>>> import numpy as np
>>> from numpy import linalg as LA
>>> np.set_printoptions(precision=2, suppress=True, linewidth=160)
>>> tidy = lambda a: np.round(a, 2) + 0
>>> arr = np.loadtxt("block18.csv", delimiter=",")
>>> print(arr)
[[1. 2. 2.]
 [0. 0. 0.]
 [0. 0. 0.]
 [0. 0. 0.]
 [0. 0. 0.]
 [0. 0. 0.]
 [0. 1. 0.]
 [1. 0. 2.]
 [0. 0. 0.]
 [1. 3. 2.]
 [0. 0. 0.]
 [0. 0. 0.]
 [0. 2. 0.]]
>>> labels = arr[:, 0] > np.median(arr[:, 0])
>>> u = arr[labels].mean(axis=0) - arr[~labels].mean(axis=0)
>>> print(np.argsort(-np.abs(u).round(6), kind="stable"))
[2 1 0]
>>> U, s, Vh = LA.svd(arr)
>>> print(tidy(s))
[5.27 2.28 0.  ]
>>> out = U[:, :2] @ np.diag(s[:2]) @ Vh[:2]
>>> print(LA.matrix_rank(arr, rtol=0.05))
2
>>> print(tidy(out))
[[1. 2. 2.]
 [0. 0. 0.]
 [0. 0. 0.]
 [0. 0. 0.]
 [0. 0. 0.]
 [0. 0. 0.]
 [0. 1. 0.]
 [1. 0. 2.]
 [0. 0. 0.]
 [1. 3. 2.]
 [0. 0. 0.]
 [0. 0. 0.]
 [0. 2. 0.]]
>>> print(tidy(np.abs(arr - out).max()))
0.0
>>> print(tidy(LA.norm(arr - out) / LA.norm(arr)))
0.0
>>> cov = np.cov(arr, rowvar=False)
>>> print(np.argwhere(np.triu(np.abs(np.corrcoef(arr.T)) > 0.8, 1)))
[[0 2]]
>>> print(tidy(cov))
[[0.19 0.26 0.38]
 [0.26 1.09 0.53]
 [0.38 0.53 0.77]]
>>> print(tidy(np.corrcoef(arr.T)))
[[1.   0.57 1.  ]
 [0.57 1.   0.57]
 [1.   0.57 1.  ]]
>>> print(np.median(arr, axis=0))
[0. 0. 0.]
>>> print(tidy(LA.eigvalsh(cov)[::-1]))
[1.62 0.43 0.  ]
>>> out = np.array([[1]])
>>> cent = np.array([[0]])
>>> K = np.block([[out, np.array([[-3]])], [np.zeros((1, 1)), cent]])
>>> print(K)
[[ 1. -3.]
 [ 0.  0.]]
>>> print(np.unique(K.round(6), axis=0).shape)
(2, 2)
>>> print(tidy(K @ LA.pinv(K) @ K))
[[ 1. -3.]
 [ 0.  0.]]
>>> print(LA.lstsq(K[:-1].T, K[-1])[2])
1
>>> print(tidy(LA.eigvals(K).sum().real))
1.0
>>> print(tidy(LA.eigvals(K)))
[1. 0.]
>>> print(np.einsum("ij,ji->", K, K))
1.0
>>> print(np.kron(np.eye(2, dtype=int), K))
[[ 1. -3.  0. -0.]
 [ 0.  0.  0.  0.]
 [ 0. -0.  1. -3.]
 [ 0.  0.  0.  0.]]
>>> print(tidy(LA.det(K[::-1])))
0.0
>>> print(tidy(LA.det(2 * K)), tidy(LA.det(K)))
0.0 0.0
>>> print(np.einsum("ii->", K))
1.0
>>> q, _ = LA.qr(np.array([[-0.2, -0.5, -0.1, 0.9],
...     [-0.7, 1.2, 0.6, 0.2],
...     [0.7, 2.2, -0.3, -0.1],
...     [-1.1, -0.4, -0.7, 0.1]]))
>>> ev = np.array([-3, -3, -3, 3])
>>> mat = q @ np.diag(ev) @ q.T
>>> print(tidy(mat))
[[ 2.71  0.49  0.89 -0.78]
 [ 0.49 -2.96  0.08 -0.07]
 [ 0.89  0.08 -2.86 -0.12]
 [-0.78 -0.07 -0.12 -2.89]]
>>> P = np.triu(np.array([[0, 3, -3, 1], [3, 0, 1, -1], [-2, 3, 0, 1], [3, -2, 1, 2]]), 1) + np.eye(4)
>>> out = P @ mat @ LA.inv(P)
>>> print(np.trace(out), np.trace(mat))
-6.0 -6.0
>>> print(tidy(P @ mat - mat @ P))
[[ -2.   -17.31  16.34  -5.84]
 [  1.67  -1.32   1.68  -0.75]
 [ -0.78  -2.74   2.48  -0.85]
 [  0.     2.34  -2.28   0.84]]
>>> print(LA.matrix_rank(out))
4
>>> rng = np.random.default_rng(234)
>>> labels = rng.permutation(4)
>>> print(labels)
[3 0 2 1]
>>> out = mat[labels][:, labels]
>>> print(tidy(np.diag(out)))
[-2.89  2.71 -2.86 -2.96]
>>> print(np.allclose(out, mat))
False
>>> print(np.trace(out))
-6.0
>>> print(tidy(np.sort(np.abs(LA.eigvals(out)))))
[3. 3. 3. 3.]
>>> ev, evecs = LA.eig(mat)
>>> print(tidy(mat @ evecs[:, 0] - ev[0] * evecs[:, 0]))
[0. 0. 0. 0.]
>>> print(tidy(np.sort(LA.eigvals(mat.T))))
[-3. -3. -3.  3.]
>>> print(tidy(np.sort(LA.eigvals(mat @ mat))))
[9. 9. 9. 9.]
>>> out = LA.inv(mat)
>>> print(tidy(LA.det(mat) * out))
[[-24.42  -4.38  -8.02   7.03]
 [ -4.38  26.63  -0.68   0.6 ]
 [ -8.02  -0.68  25.75   1.1 ]
 [  7.03   0.6    1.1   26.04]]
>>> print(tidy(mat @ out))
[[1. 0. 0. 0.]
 [0. 1. 0. 0.]
 [0. 0. 1. 0.]
 [0. 0. 0. 1.]]
>>> print(tidy(LA.cond(mat)))
1.0
>>> print(tidy(out))
[[ 0.3   0.05  0.1  -0.09]
 [ 0.05 -0.33  0.01 -0.01]
 [ 0.1   0.01 -0.32 -0.01]
 [-0.09 -0.01 -0.01 -0.32]]
>>> print(np.allclose(out, mat.T))
False
>>> print(tidy(LA.det(mat) * LA.det(out)))
1.0
>>> u = np.array([2, 5, 8, 2, 4]) + 0.5
>>> J = np.outer(u, u) / (u @ u)
>>> print(tidy(J))
[[0.05 0.1  0.16 0.05 0.08]
 [0.1  0.22 0.35 0.1  0.18]
 [0.16 0.35 0.53 0.16 0.28]
 [0.05 0.1  0.16 0.05 0.08]
 [0.08 0.18 0.28 0.08 0.15]]
>>> ev, evecs = LA.eigh(J)
>>> print(tidy(evecs.T @ evecs))
[[1. 0. 0. 0. 0.]
 [0. 1. 0. 0. 0.]
 [0. 0. 1. 0. 0.]
 [0. 0. 0. 1. 0.]
 [0. 0. 0. 0. 1.]]
>>> print(tidy(LA.svd(J, compute_uv=False)))
[1. 0. 0. 0. 0.]
>>> W0 = np.cumsum(np.array([[-1, 3, 1],
...     [2, 0, 3],
...     [3, 0, -3],
...     [2, -2, 1],
...     [-2, -3, -2],
...     [0, -2, 2],
...     [1, 0, 1],
...     [-2, 1, 0],
...     [3, -3, 3],
...     [0, -3, 3],
...     [0, 1, 2],
...     [-2, 2, -3],
...     [3, 3, -2],
...     [0, -3, 3],
...     [-3, -1, 1],
...     [3, -2, 3],
...     [-1, 3, 1],
...     [-3, 0, 3],
...     [0, -1, -1],
...     [1, 3, -3],
...     [-3, -1, 3],
...     [1, 2, -1],
...     [3, 3, 2]]), axis=0)
>>> print(W0)
[[-1  3  1]
 [ 1  3  4]
 [ 4  3  1]
 [ 6  1  2]
 [ 4 -2  0]
 [ 4 -4  2]
 [ 5 -4  3]
 [ 3 -3  3]
 [ 6 -6  6]
 [ 6 -9  9]
 [ 6 -8 11]
 [ 4 -6  8]
 [ 7 -3  6]
 [ 7 -6  9]
 [ 4 -7 10]
 [ 7 -9 13]
 [ 6 -6 14]
 [ 3 -6 17]
 [ 3 -7 16]
 [ 4 -4 13]
 [ 1 -5 16]
 [ 2 -3 15]
 [ 5  0 17]]
>>> out = np.c_[W0[:, :2] @ np.array([[3, 3], [2, 1]]), np.array([1, 0, 0, 0, 2, -2, 2, 2, -1, 0, 1, -1, -1, 2, -1, 2, -1, -2, -1, -2, 2, -2, -2])]
>>> print(out)
[[ 3  0  1]
 [ 9  6  0]
 [18 15  0]
 [20 19  0]
 [ 8 10  2]
 [ 4  8 -2]
 [ 7 11  2]
 [ 3  6  2]
 [ 6 12 -1]
 [ 0  9  0]
 [ 2 10  1]
 [ 0  6 -1]
 [15 18 -1]
 [ 9 15  2]
 [-2  5 -1]
 [ 3 12  2]
 [ 6 12 -1]
 [-3  3 -2]
 [-5  2 -1]
 [ 4  8 -2]
 [-7 -2  2]
 [ 0  3 -2]
 [15 15 -2]]
>>> print(tidy(LA.norm(LA.qr(W0)[0].T @ out, axis=0) ** 2 / ((out ** 2).sum(axis=0) + 1e-12)))
[1.   1.   0.15]
>>> print(tidy(LA.lstsq(W0, out[:, 0])[0]))
[3. 2. 0.]
>>> print(LA.matrix_rank(np.c_[W0, out]))
4
>>> print(LA.matrix_rank(out))
3
>>> Xs = W0 - W0.mean(axis=0)
>>> U, s, Vh = LA.svd(Xs, full_matrices=False)
>>> print(np.abs(U[:, 0]).argmax())
0
>>> print(tidy(s ** 2 / (s ** 2).sum()))
[0.75 0.2  0.05]
>>> print(np.searchsorted(np.cumsum(s ** 2) / (s ** 2).sum(), 0.9) + 1)
2
>>> print(tidy(np.abs(Vh[-1])))
[0.88 0.45 0.14]
>>> print(tidy(Vh[0] * np.sign(Vh[0, np.abs(Vh[0]).argmax()])))
[ 0.06 -0.41  0.91]
>>> print(tidy(s))
[29.23 15.03  7.67]
>>> q, evecs = LA.qr(W0[:, :2])[0], LA.qr(W0[:, 2:])[0]
>>> s = LA.svd(q.T @ evecs, compute_uv=False)
>>> print(tidy(np.degrees(np.arccos(s.clip(0, 1)))))
[34.1]
>>> E = 0.7 ** np.abs(np.subtract.outer(np.arange(5), np.arange(5)))
>>> print(tidy(E))
[[1.   0.7  0.49 0.34 0.24]
 [0.7  1.   0.7  0.49 0.34]
 [0.49 0.7  1.   0.7  0.49]
 [0.34 0.49 0.7  1.   0.7 ]
 [0.24 0.34 0.49 0.7  1.  ]]
>>> P = np.triu(np.array([[2, 2, 4, 2, 5],
...     [5, 3, 5, 2, 1],
...     [0, 5, 0, 3, 1],
...     [1, 5, 0, 5, 5],
...     [4, 0, 3, 3, 2]]), 1) + np.eye(5)
>>> out = P @ E @ LA.inv(P)
>>> print(tidy(np.poly(out)))
[ 1.   -5.    7.03 -3.81  0.86 -0.07]
>>> ev, evecs = LA.eig(E)
>>> print(tidy(np.sort(LA.eigvals(E @ E))))
[0.04 0.07 0.19 1.03 9.63]
>>> print(tidy(np.sort(LA.eigvals(E.T))))
[0.19 0.26 0.43 1.01 3.1 ]
>>> ev, evecs = LA.eigh(E)
>>> x0 = np.array([9, 4, 2, 8, 7])
>>> print(tidy(x0 @ E @ x0))
537.97
>>> print(tidy(x0 @ E @ x0 / (x0 @ x0)), tidy(ev[0]), tidy(ev[-1]))
2.51 0.19 3.1
>>> print(tidy(evecs * np.sqrt(ev) @ evecs.T))
[[0.91 0.35 0.19 0.11 0.07]
 [0.35 0.85 0.33 0.18 0.11]
 [0.19 0.33 0.85 0.33 0.19]
 [0.11 0.18 0.33 0.85 0.35]
 [0.07 0.11 0.19 0.35 0.91]]
>>> print(tidy(LA.eigvalsh(E[1:, 1:])))
[0.2  0.32 0.75 2.72]
>>> print(tidy(np.abs(E).sum(axis=1).max()), tidy(np.abs(ev).max()))
3.38 3.1
>>> labels = rng.permutation(5)
>>> out = E[:, labels] * rng.choice([-1, 1], 5)
>>> print(tidy(out))
[[-0.24  1.    0.7  -0.49  0.34]
 [-0.34  0.7   1.   -0.7   0.49]
 [-0.49  0.49  0.7  -1.    0.7 ]
 [-0.7   0.34  0.49 -0.7   1.  ]
 [-1.    0.24  0.34 -0.49  0.7 ]]
>>> U, _, Vh = LA.svd(E.T @ out)
>>> print(labels)
[4 0 1 2 3]
>>> data = np.array([[8.44, 10.19, 10.67],
...     [4.19, 5.18, 6.81],
...     [-0.46, -0.64, 1.03],
...     [-0.53, -0.77, 0.59],
...     [-0.26, -0.43, 0.06],
...     [-0.21, -0.36, 0.04],
...     [-0.21, -0.36, 0.04],
...     [-0.18, -0.31, 0.03],
...     [-0.1, -0.19, 0.01],
...     [0.05, 0.11, 0.0],
...     [0.15, 0.4, 0.03],
...     [0.07, 0.72, 0.11],
...     [-0.94, 0.55, 0.12],
...     [-1.14, 0.45, 0.1],
...     [-1.66, 0.19, 0.05],
...     [-1.75, 0.14, 0.03],
...     [-3.15, -0.7, -0.19],
...     [-12.17, -7.33, -2.34]])
>>> print(data)
[[  8.44  10.19  10.67]
 [  4.19   5.18   6.81]
 [ -0.46  -0.64   1.03]
 [ -0.53  -0.77   0.59]
 [ -0.26  -0.43   0.06]
 [ -0.21  -0.36   0.04]
 [ -0.21  -0.36   0.04]
 [ -0.18  -0.31   0.03]
 [ -0.1   -0.19   0.01]
 [  0.05   0.11   0.  ]
 [  0.15   0.4    0.03]
 [  0.07   0.72   0.11]
 [ -0.94   0.55   0.12]
 [ -1.14   0.45   0.1 ]
 [ -1.66   0.19   0.05]
 [ -1.75   0.14   0.03]
 [ -3.15  -0.7   -0.19]
 [-12.17  -7.33  -2.34]]
>>> cent = data[[8, 5]].astype(float)
>>> for _ in range(7):
...     labels = LA.norm(data[:, None] - cent, axis=-1).argmin(axis=1)
...     cent = np.array([data[labels == j].mean(axis=0) for j in range(2)])
... 
>>> print(labels)
[0 0 1 1 1 1 1 1 1 1 1 1 1 1 1 1 1 1]
>>> print(tidy(cent[1] - cent[0]))
[-7.72 -8.22 -8.76]
>>> print(tidy(cent))
[[ 6.32  7.68  8.74]
 [-1.41 -0.53 -0.02]]
>>> d = LA.norm(data[:, None] - data[None], axis=-1)
>>> print(d[14].round(6).argsort(kind="stable")[:4])
[14 15 13 12]
>>> print(np.flatnonzero(d[14] < d.mean() / 2))
[ 2  3  4  5  6  7  8  9 10 11 12 13 14 15 16]
>>> print(d.mean(axis=1).argmax())
0
>>> print(LA.matrix_rank(d ** 2))
5
>>> x0 = np.array([-1, 3, -2])
>>> rhs = data @ x0
>>> print(tidy(LA.pinv(data) @ data))
[[1. 0. 0.]
 [0. 1. 0.]
 [0. 0. 1.]]
>>> print(tidy(LA.lstsq(data, rhs)[0]))
[-1.  3. -2.]
>>> rhs = rhs + 0.05 * rng.normal(size=18)
>>> print(tidy(rhs))
[ 0.72 -2.31 -3.48 -2.94 -1.29 -0.85 -0.97 -0.79 -0.54  0.3   1.    1.83  2.36  2.28  2.1   2.2   1.41 -5.15]
>>> coef, *_ = LA.lstsq(data, rhs)
>>> print(tidy(LA.norm(rhs - data @ coef)))
0.22
>>> print([round(float(LA.norm(LA.solve(data.T @ data + lam * np.eye(3), data.T @ rhs))), 2) for lam in (0, 1, 10, 100)])
[3.74, 3.11, 1.27, 0.25]
>>> print(coef.round())
[-1.  3. -2.]
>>> cov = np.cov(data, rowvar=False)
>>> print(tidy(np.corrcoef(data.T)))
[[1.   0.94 0.8 ]
 [0.94 1.   0.92]
 [0.8  0.92 1.  ]]
>>> print(tidy(np.polyfit(data[:, 2], data[:, 0], 1)))
[ 1.03 -1.54]
>>> print(tidy(np.median(data, axis=0)))
[-0.24 -0.04  0.04]
>>> print(tidy(cov))
[[14.71 11.91  9.17]
 [11.91 10.89  9.05]
 [ 9.17  9.05  8.87]]
>>> cent = np.array([[0, 0, 2, 2], [0, 2, 3, 2]])
>>> F = np.repeat(cent, 18 // 2, axis=0)
>>> F = F + 0.3 * rng.normal(size=F.shape)
>>> print(tidy(F))
[[-0.37 -0.45  1.9   2.07]
 [ 0.39  0.61  2.32  1.58]
 [-0.34 -0.26  1.75  2.12]
 [ 0.25  0.13  1.83  1.88]
 [ 0.14 -0.16  1.97  1.98]
 [-0.03 -0.38  1.67  2.62]
 [ 0.28 -0.41  2.08  2.07]
 [ 0.5  -0.36  1.99  2.29]
 [ 0.41 -0.2   2.18  1.42]
 [-0.36  1.68  3.28  1.4 ]
 [ 0.31  2.23  3.51  2.1 ]
 [ 0.29  2.31  2.71  2.06]
 [ 0.07  2.35  2.82  2.1 ]
 [ 0.44  2.17  2.54  2.14]
 [-0.69  2.03  2.43  2.02]
 [ 0.02  2.11  2.99  2.28]
 [ 0.22  2.11  2.66  2.33]
 [ 0.22  2.49  2.5   1.47]]
>>> labels = F[:, 1] > np.median(F[:, 1])
>>> u = F[labels].mean(axis=0) - F[~labels].mean(axis=0)
>>> print(labels.astype(int))
[0 0 0 0 0 0 0 0 0 1 1 1 1 1 1 1 1 1]
>>> print(np.argsort(-np.abs(u).round(6), kind="stable"))
[1 2 0 3]
>>> u, g = F[13], F[4]
>>> print(tidy(u @ u))
15.91
>>> print(tidy(u @ g))
8.93
>>> p = (u @ g) / (u @ u) * u
>>> print(tidy(np.outer(u, g)))
[[ 0.06 -0.07  0.87  0.88]
 [ 0.31 -0.35  4.28  4.3 ]
 [ 0.36 -0.41  5.    5.01]
 [ 0.31 -0.35  4.21  4.23]]
>>> print(tidy(LA.norm(u + g) ** 2 + LA.norm(u - g) ** 2))
47.5
>>> print(LA.matrix_rank(np.outer(u, g)))
1
>>> print(tidy((g - p) @ u))
0.0
>>> print(tidy(g - p))
[-0.11 -1.38  0.55  0.78]
>>> print(tidy(p))
[0.25 1.22 1.42 1.2 ]
>>> Xs = F - F.mean(axis=0)
>>> evecs = LA.svd(Xs)[2][:2]
>>> out = Xs - Xs @ evecs.T @ evecs
>>> print(tidy(np.cov(Xs @ evecs.T, rowvar=False)))
[[1.71 0.  ]
 [0.   0.13]]
>>> print(tidy((Xs @ evecs.T).std(axis=0)))
[1.27 0.34]
>>> print(tidy(np.diag(evecs.T @ evecs)))
[0.21 0.91 0.29 0.58]
>>> print(tidy(LA.norm(out) / LA.norm(Xs)))
0.3
>>> print(LA.norm(out, axis=1).round(6).argmax())
9
>>> x0 = np.array([0, -1, 1, 1])
>>> rhs = F @ x0
>>> print(tidy(LA.lstsq(F, rhs)[0]))
[ 0. -1.  1.  1.]
>>> rhs = rhs + 0.02 * rng.normal(size=18)
>>> print(tidy(rhs))
[4.4  3.27 4.17 3.56 4.14 4.61 4.6  4.66 3.8  2.99 3.35 2.44 2.57 2.49 2.41 3.2  2.91 1.47]
>>> coef, *_ = LA.lstsq(F, rhs)
>>> print(tidy(LA.norm(rhs - F @ coef)))
0.12
>>> print(coef.round())
[ 0. -1.  1.  1.]
>>> Xs = (data - data.mean(axis=0)) / data.std(axis=0)
>>> print(np.argwhere(np.abs(Xs) > 2))
[[ 0  0]
 [ 0  1]
 [ 0  2]
 [ 1  2]
 [17  0]
 [17  1]]
>>> coef = LA.lstsq(np.delete(Xs, 0, axis=1), Xs[:, 0])[0]
>>> print(tidy(coef))
[ 1.32 -0.41]
>>> print(np.abs(coef).argmax())
0
